$ python3 -q
>>> import numpy as np
>>> from numpy import linalg as LA
>>> np.set_printoptions(precision=2, suppress=True, linewidth=120, sign=" ")
>>> u = np.array([2, 0, 2, 1, 1, 0, 1, 1])
>>> g = np.array([0, -2, 2, 0, -1])
>>> F = np.outer(u, g)
>>> F
array([[ 0, -4,  4,  0, -2],
       [ 0,  0,  0,  0,  0],
       [ 0, -4,  4,  0, -2],
       [ 0, -2,  2,  0, -1],
       [ 0, -2,  2,  0, -1],
       [ 0,  0,  0,  0,  0],
       [ 0, -2,  2,  0, -1],
       [ 0, -2,  2,  0, -1]])
>>> [round(float(x), 2) for x in LA.svd(F, compute_uv=False)[:3]]
[10.39, 0.0, 0.0]
>>> LA.matrix_rank(F, rtol=0.1)
np.int64(1)
>>> LA.cond(F) > 100
np.True_
>>> round(LA.norm(F, 2) / LA.norm(F), 2)
np.float64(1.0)
>>> M = np.load("arr.npy")
>>> M
array([[  4.02,   4.79,  -9.05,   2.23,  -4.3 ],
       [ -0.4 ,  -1.05,  -0.93,   0.54,  -1.08],
       [  0.51,   0.54,  -7.12,   1.53,  -3.98],
       [ -2.35,  -2.62,   7.64,  -1.61,   4.34],
       [ -6.09, -11.63,   5.23,  -0.42,   0.76],
       [ -2.51,  -2.  ,   6.1 ,  -2.1 ,   4.17],
       [ -0.17,  -1.33,  -6.25,   1.96,  -3.57],
       [ -1.6 ,  -0.08,  -1.83,  -0.47,  -0.62],
       [  3.98,   5.26,   0.13,  -0.48,   0.45],
       [  2.12,   2.33,  -6.49,   1.34,  -2.97],
       [ -1.06,   0.87,  -0.55,  -0.54,   1.03],
       [ -2.05,   0.63,   2.  ,  -1.38,   2.4 ],
       [  5.45,  10.71,  -1.4 ,  -1.18,   2.48],
       [  0.68,   1.76,   6.14,  -1.97,   3.31],
       [ -1.29,  -3.1 ,  -4.31,   1.03,  -2.65],
       [  1.75,  -0.95,  -2.11,   0.53,  -2.3 ],
       [ -2.14,   0.72,   1.75,  -0.94,   1.97],
       [ -5.75,  -9.71,   4.03,   0.04,   0.62],
       [  3.81,   5.46,  -3.18,   1.09,  -1.37],
       [  1.93,   1.87,  -2.76,   0.46,  -1.53],
       [  5.42,   6.54,  -8.05,   1.44,  -4.22]])
>>> cent = M[[3, 5]].astype(float)
>>> for _ in range(3):
...     idx = LA.norm(M[:, None] - cent, axis=-1).argmin(axis=1)
...     cent = np.array([M[idx == j].mean(axis=0) for j in range(2)])
... 
>>> idx
array([ 1,  1,  1,  0,  0,  0,  1,  1,  1,  1,  1,  1,  1,  0,  1,  1,  1,  0,  1,  1,  1])
>>> np.bincount(idx)
array([  5,  16])
>>> np.abs(cent[1] - cent[0]).argmax()
np.int64(2)
>>> cent
array([[-3.2 , -4.84,  5.83, -1.21,  2.64],
       [ 1.27,  2.08, -3.13,  0.45, -1.27]])
>>> feats = np.array([[1.1, -1.5, -0.7, 1.5],
...     [0.2, -1.8, -1.8, -0.3],
...     [1.8, -1.2, -0.8, -1.5],
...     [-0.6, 0.1, -2.0, -0.2],
...     [-0.4, 0.1, 0.1, 0.5],
...     [-0.5, -0.4, 0.0, -0.5],
...     [-2.1, -1.3, -1.0, 0.8],
...     [-0.52, -0.37, 0.06, -0.49]])
>>> x = np.array([2, -5, -2, 3])
>>> rhs = feats @ x
>>> LA.lstsq(feats, rhs)[0]
array([ 2., -5., -2.,  3.])
>>> LA.solve(feats.T @ feats, feats.T @ rhs)
array([ 2., -5., -2.,  3.])
>>> np.round(LA.pinv(feats) @ feats, 2) + 0
array([[ 1.,  0.,  0.,  0.],
       [ 0.,  1.,  0.,  0.],
       [ 0.,  0.,  1.,  0.],
       [ 0.,  0.,  0.,  1.]])
>>> try:
...     LA.solve(feats, rhs)
... except LA.LinAlgError as e:
...     print("failed:", e)
... 
failed: Last 2 dimensions of the array must be square
>>> rng = np.random.default_rng(547)
>>> rhs = rhs + 0.05 * rng.normal(size=8)
>>> rhs
array([15.59, 12.21,  6.54,  1.78,  0.01, -0.52,  6.69, -0.8 ])
>>> b, *_ = LA.lstsq(feats, rhs)
>>> b
array([ 1.99, -4.96, -2.05,  3.03])
>>> [round(float(LA.norm(LA.solve(feats.T @ feats + lam * np.eye(4), feats.T @ rhs))), 2) for lam in (0, 1, 10, 100)]
[6.47, 5.84, 3.38, 0.71]
>>> np.round(LA.norm(rhs - feats @ b), 2)
np.float64(0.15)
>>> M2 = feats / LA.norm(feats, axis=1, keepdims=True)
>>> C2 = M2 @ M2.T
>>> C2
array([[ 1.  ,  0.58,  0.31,  0.06,  0.06, -0.35,  0.22, -0.4 ],
       [ 0.58,  1.  ,  0.62,  0.62, -0.35,  0.37,  0.49,  0.29],
       [ 0.31,  0.62,  1.  ,  0.12, -0.93,  0.15, -0.34,  0.09],
       [ 0.06,  0.62,  0.12,  1.  , -0.04,  0.21,  0.51,  0.15],
       [ 0.06, -0.35, -0.93, -0.04,  1.  , -0.17,  0.55, -0.13],
       [-0.35,  0.37,  0.15,  0.21, -0.17,  1.  ,  0.52,  1.  ],
       [ 0.22,  0.49, -0.34,  0.51,  0.55,  0.52,  1.  ,  0.5 ],
       [-0.4 ,  0.29,  0.09,  0.15, -0.13,  1.  ,  0.5 ,  1.  ]])
>>> (C2 - 2 * np.eye(8)).round(6).argmax(axis=1)
array([ 1,  2,  1,  1,  6,  7,  4,  5])
>>> round(float(np.degrees(np.arccos(np.clip(C2[5, 3], -1, 1)))), 2)
77.82
>>> LA.norm(M2, axis=1)
array([ 1.,  1.,  1.,  1.,  1.,  1.,  1.,  1.])
